% python3 -q
>>> import numpy as np
>>> import numpy.linalg as la
>>> np.set_printoptions(suppress=True, linewidth=160)
>>> m1 = np.load("out5.npy")
>>> print(m1)
[[-1  1 -2 -1 -3  3 -1  2  3 -1 -3  0  1  2 -3 -3]
 [ 1  1  2  0  2 -3 -3 -3  3 -1 -2 -1  2 -3  3 -1]
 [ 0 -1 -3  3  3 -2 -2 -2 -3  3 -3  3 -3 -2 -2 -2]
 [ 1 -3  0 -1  3  0 -3  2 -2  2  2 -2  0  2 -3 -2]
 [ 3 -2 -3  2  3  3  0 -2 -1 -2 -3  3 -2  3 -2 -3]
 [ 2  1  0  2 -2  1 -1  0 -1  0  2 -3 -2  1  1  2]
 [-2 -3  1  2  3 -2 -3  0 -1 -2  3 -2  0  2 -3  0]
 [-1  1 -2 -3  0  1 -1  1 -3 -2  1  2 -3  1 -1  2]
 [ 0 -1  1  3  0 -3 -3  0  0 -3  2 -1  1  3  2  0]
 [ 3 -2  0 -1 -2 -3  2 -1 -3 -2  1 -3  2  2  2  3]
 [-2  3  0  1  1 -2 -1  1 -1 -3 -2  2 -3 -3  0  3]
 [ 0  3 -1  1  1 -1 -2 -3  2 -2  1  1  0 -2 -1  2]
 [-1  1  3  3 -2  3  1  0 -1 -2  2 -1  2  1  0 -3]
 [ 2  3  0 -3  3  2 -3 -3  2  1  1  2 -2  0  2  3]
 [ 0  1 -1  1  1  2 -1  1  1  2  0 -1 -3 -2  3 -1]
 [-2 -1 -2  2 -3 -3 -2  0 -1 -3  1 -1  3 -2  0 -1]]
>>> print(round(float(np.abs(la.eigvals(m1)).max()), 3))
8.284
>>> print(np.round(np.sort(np.abs(la.eigvals(m1))), 3))
[2.688 2.688 2.741 2.741 4.06  4.259 4.259 4.894 6.619 6.619 6.691 6.691 7.862 7.862 8.284 8.284]
>>> rng = np.random.default_rng(5734)
>>> out = m1 + rng.integers(-2, 3, (16, 13)) @ rng.integers(-2, 3, (13, 16))
>>> print(out)
[[  1   4  -6   9 -11  -9   4  -8   9  -8  -7 -10  -2  10   0   7]
 [ -4  -9   1  -4  -2  10   6   5  14   7  -1   3   3  -2   5   6]
 [  1 -10  -2  -1  -8   9  -9   9  -5  12  -1  17  -4  -8  -5 -15]
 [ 11 -10   4  -5   1   6  -5  11  -8   6  14  -3   2   1  -4   6]
 [  7  -3 -13   3  -7   0  -7   2  -1  -1  -9  11  -3  -2  -6  -8]
 [  8  -5   0   7 -16  -6  -9   2 -12  -3  -5   8 -12  -4  -9   2]
 [-10  -6  10   3   9  -8  -9 -13  -2  -8  17 -15 -11   6  -5   0]
 [  3  -3   4  -8   7   6   5  -3  -9  -5  18 -13  -5  -1  -2  -2]
 [ -1  -1  -8   0   7  -1  12  -7   8 -11   5 -19   2   6   1  19]
 [  7 -10   4  -3   5  -5  -3   6 -15   5  19 -14  -2  -1   8  -7]
 [  5   3   0   4   2  -1  -7   8  -2   1  -8  13   4  -9   2   3]
 [  3   2   4   6  14  -2   5  -7  -7  -9  -7   3  -5 -11  -3   1]
 [  1  -9   3   0 -17 -12  -7  -5 -12   1  -6   8  -8  -6  -9 -20]
 [ 16   0  -1  10  -4 -14  -8 -13  -6  -8 -13  10  -7 -16  -6  -8]
 [-11  13   8  12  10   5  -4  -2  12  -2   4  -1  -3   5   9   0]
 [ 11 -10   6   8  -5  -8   0  -1 -12  -4   3  -2   0 -10  -1  -4]]
>>> print(la.matrix_rank(out - m1, tol=1e-8))
13
>>> print(np.abs(out - m1).sum(axis=1))
[105  89 105  79  70 105 103  91 105 110  62  82 132 148  94  76]
